$ ipython --no-banner

In [1]: import numpy as np

In [2]: import numpy.linalg as la

In [3]: np.set_printoptions(precision=2, suppress=True, linewidth=160)

In [4]: mat = np.loadtxt("case16.csv", delimiter=",")

In [5]: mat
Out[5]: 
array([[3., 1., 0.],
       [0., 3., 1.],
       [0., 0., 3.]])

In [6]: np.sort(la.eigvals(mat))
Out[6]: array([3., 3., 3.])

In [7]: la.matrix_power(mat - np.diag(np.diag(mat)), 3)
Out[7]: 
array([[0., 0., 0.],
       [0., 0., 0.],
       [0., 0., 0.]])

In [8]: np.prod(np.diag(mat)), np.round(la.det(mat), 2)
Out[8]: (np.float64(27.0), np.float64(27.0))

In [9]: data = np.loadtxt("layer13.csv", delimiter=",")

In [10]: data
Out[10]: 
array([[0.29, 0.14, 0.14, 0.43],
       [0.  , 0.8 , 0.2 , 0.  ],
       [0.27, 0.27, 0.18, 0.27],
       [0.25, 0.  , 0.38, 0.38]])

In [11]: x = np.array([2, -1, -1, 1])

In [12]: rhs = data @ x

In [13]: beta, lr = np.zeros(4), 1 / la.norm(data, 2) ** 2

In [14]: for i in range(3):
    ...:     beta -= lr * data.T @ (data @ beta - rhs)
    ...:     if i % 1 == 0: print(i, round(la.norm(data @ beta - rhs), 2))
    ...: 
0 0.75
1 0.46
2 0.34

In [15]: round(float(la.cond(data)), 2)
Out[15]: 16.36

In [16]: O, r_ = la.qr(data)

In [17]: np.round(np.trace(O @ O.T), 2)
Out[17]: np.float64(4.0)

In [18]: np.allclose(r_.T @ r_, data.T @ data)
Out[18]: True

In [19]: r_
Out[19]: 
array([[-0.47, -0.25, -0.39, -0.62],
       [ 0.  , -0.82, -0.16,  0.02],
       [ 0.  ,  0.  ,  0.23,  0.04],
       [ 0.  ,  0.  ,  0.  , -0.1 ]])

In [20]: round(abs(r_[0, 0]), 2), round(float(la.norm(data[:, 0])), 2)
Out[20]: (np.float64(0.47), 0.47)

In [21]: other = np.inv(data)
AttributeError: module 'numpy' has no attribute 'inv'


In [22]: other = la.inv(data)

In [23]: np.allclose(other, data.T)
Out[23]: False

In [24]: round(float(la.cond(data)), 2)
Out[24]: 16.36

In [25]: other = np.array([[0, 0, -2], [-1, -1, 1], [0, -1, 1], [-2, 1, -2]])

In [26]: la.matrix_rank(data @ other)
Out[26]: np.int64(3)

In [27]: np.einsum("ij,ij->", data, other)
ValueError: operands could not be broadcast together with remapped shapes [original->remapped]: (4,4)->(4,4) (4,3)->(4,3) 


In [28]: print(np.vstack([data, other.T]).shape)
(7, 4)

In [29]: np.einsum("ij->j", data)
Out[29]: array([0.81, 1.22, 0.9 , 1.08])

In [30]: data.shape
Out[30]: (4, 4)

In [31]: data[4]
IndexError: index 4 is out of bounds for axis 0 with size 4


In [32]: la.rank(data)
AttributeError: module 'numpy.linalg' has no attribute 'rank'


In [33]: data.sum(axis=1)
Out[33]: array([1., 1., 1., 1.])

In [34]: data.sum(axis=0)
Out[34]: array([0.81, 1.22, 0.9 , 1.08])

In [35]: np.round(la.norm(data), 2)
Out[35]: np.float64(1.26)

In [36]: np.count_nonzero(data)
Out[36]: np.int64(13)

In [37]: E = np.array([[0, 0, 1],
    ...:     [8, 4, 1],
    ...:     [0, 0, 1],
    ...:     [14, 8, 1],
    ...:     [14, 8, 1],
    ...:     [0, 0, 1],
    ...:     [14, 8, 1],
    ...:     [0, 0, 1],
    ...:     [2, 0, 1],
    ...:     [14, 8, 1]])

In [38]: gram = E.T @ E

In [39]: gram
Out[39]: 
array([[852, 480,  66],
       [480, 272,  36],
       [ 66,  36,  10]])

In [40]: la.matrix_rank(gram)
Out[40]: np.int64(3)

In [41]: np.diag(gram)
Out[41]: array([852, 272,  10])

In [42]: la.svd(E, compute_uv=False) ** 2
Out[42]: array([1127.86,    5.23,    0.91])

In [43]: (E @ E.T).shape
Out[43]: (10, 10)

In [44]: x = np.array([0, 1, 0])

In [45]: rhs = E @ x

In [46]: np.round(la.pinv(E) @ E, 2) + 0
Out[46]: 
array([[1., 0., 0.],
       [0., 1., 0.],
       [0., 0., 1.]])

In [47]: la.solve(E, rhs)
LinAlgError: Last 2 dimensions of the array must be square


In [48]: rng = np.random.default_rng(7603)

In [49]: rhs = rhs + 0.3 * rng.normal(size=10)

In [50]: rhs
Out[50]: array([-0.17,  3.96, -0.32,  8.74,  8.27, -0.29,  7.5 ,  0.24,  0.04,  8.43])

In [51]: beta, *_ = la.lstsq(E, rhs)

In [52]: beta.round()
Out[52]: array([ 0.,  1., -0.])

In [53]: np.round(la.norm(rhs - E @ beta), 2)
Out[53]: np.float64(1.03)

In [54]: beta
Out[54]: array([ 0.05,  0.95, -0.13])

In [55]: proj = np.triu(np.array([[0, 4, 6, -3], [-9, 5, 7, -7], [5, -3, 9, 2], [2, -6, -7, -3]]), 1) + np.eye(4)

In [56]: other = proj @ data @ la.inv(proj)

In [57]: proj @ data - data @ proj
Out[57]: 
array([[ 0.89,  3.69, -1.95,  2.08],
       [ 0.16,  1.91, -6.95,  4.48],
       [ 0.5 , -1.09, -2.8 ,  3.11],
       [ 0.  , -1.  , -1.5 ,  0.  ]])

In [58]: np.poly(other)
Out[58]: array([ 1.  , -1.64,  0.6 ,  0.04,  0.01])

In [59]: W1 = np.array([[-2, -1, -3, -2, 1], [2, 2, -2, 0, -2], [3, 0, -1, -2, 2]])

In [60]: beta = np.array([4, -1, 2, 2, 3])

In [61]: act = np.maximum(E @ W1 + beta, 0)

In [62]: la.matrix_rank(act)
Out[62]: np.int64(4)

In [63]: (act > 0).mean(axis=0)
Out[63]: array([0.5, 0.4, 0.4, 0. , 1. ])

In [64]: act
Out[64]: 
array([[7, 0, 1, 0, 5],
       [0, 0, 0, 0, 5],
       [7, 0, 1, 0, 5],
       [0, 1, 0, 0, 3],
       [0, 1, 0, 0, 3],
       [7, 0, 1, 0, 5],
       [0, 1, 0, 0, 3],
       [7, 0, 1, 0, 5],
       [3, 0, 0, 0, 7],
       [0, 1, 0, 0, 3]])

In [65]: basis = np.array([[-2, 0, -3], [-3, 2, 2], [1, 1, -3], [1, -3, 1], [-3, 1, 2]])

In [66]: (act @ basis).round(6).argmax(axis=1)
Out[66]: array([1, 2, 1, 2, 2, 1, 2, 1, 1, 2])

In [67]: print(W1 @ basis)
[[ -1   2  13]
 [ -6   0   0]
 [-15   7  -4]]

In [68]: J = np.load("sample12.npy")

In [69]: J
Out[69]: 
array([[ 2.,  0.,  0.,  0.],
       [ 0., -2., -2.,  0.],
       [ 0., -1., -2.,  2.],
       [ 0., -1., -1., -2.]])

In [70]: W1 = np.array([[0, 2, 3, 0, 0, 1],
    ...:     [1, 3, 2, 0, 3, 1],
    ...:     [0, 3, 0, 0, 2, 2],
    ...:     [1, 1, 0, 1, 0, 1]])

In [71]: beta = np.array([-3, -8, -9, 7, -5, 2])

In [72]: act = np.maximum(J @ W1 + beta, 0)

In [73]: (act > 0).astype(int)
Out[73]: 
array([[0, 0, 0, 1, 0, 1],
       [0, 0, 0, 1, 0, 0],
       [0, 0, 0, 1, 0, 0],
       [0, 0, 0, 1, 0, 0]])

In [74]: (act > 0).mean(axis=0)
Out[74]: array([0.  , 0.  , 0.  , 1.  , 0.  , 0.25])

In [75]: basis = np.array([[3, -1], [2, 1], [1, 0], [2, -5], [-1, 0], [-5, -5]])

In [76]: act @ basis
Out[76]: 
array([[ -6., -55.],
       [ 14., -35.],
       [ 18., -45.],
       [ 10., -25.]])

In [77]: W1 @ basis
Out[77]: 
array([[  2,  -3],
       [  3,  -3],
       [ -6,  -7],
       [  2, -10]])

In [78]: (act @ basis).round(6).argmax(axis=1)
Out[78]: array([0, 0, 0, 0])

In [79]: other = np.array([[-4, 0, 4], [-4, -1, 1]])

In [80]: basis = np.kron(other, J)

In [81]: basis
Out[81]: 
array([[-8., -0., -0., -0.,  0.,  0.,  0.,  0.,  8.,  0.,  0.,  0.],
       [-0.,  8.,  8., -0.,  0., -0., -0.,  0.,  0., -8., -8.,  0.],
       [-0.,  4.,  8., -8.,  0., -0., -0.,  0.,  0., -4., -8.,  8.],
       [-0.,  4.,  4.,  8.,  0., -0., -0., -0.,  0., -4., -4., -8.],
       [-8., -0., -0., -0., -2., -0., -0., -0.,  2.,  0.,  0.,  0.],
       [-0.,  8.,  8., -0., -0.,  2.,  2., -0.,  0., -2., -2.,  0.],
       [-0.,  4.,  8., -8., -0.,  1.,  2., -2.,  0., -1., -2.,  2.],
       [-0.,  4.,  4.,  8., -0.,  1.,  1.,  2.,  0., -1., -1., -2.]])

In [82]: K = np.load("mat.npy")

In [83]: K
Out[83]: 
array([[ 14, -12,   5, -13],
       [-12,  20,   2,  14],
       [  5,   2,  18,   5],
       [-13,  14,   5,  18]])

In [84]: print(K.sum(axis=1))
[-6 24 30 24]

In [85]: K.shape
Out[85]: (4, 4)

In [86]: K.sum(axis=0)
Out[86]: array([-6, 24, 30, 24])

In [87]: np.count_nonzero(K)
Out[87]: np.int64(16)

In [88]: print(np.diff(K, axis=0))
[[-26  32  -3  27]
 [ 17 -18  16  -9]
 [-18  12 -13  13]]

In [89]: la.matrix_rank(K)
Out[89]: np.int64(4)

In [90]: K[:, 4]
IndexError: index 4 is out of bounds for axis 1 with size 4
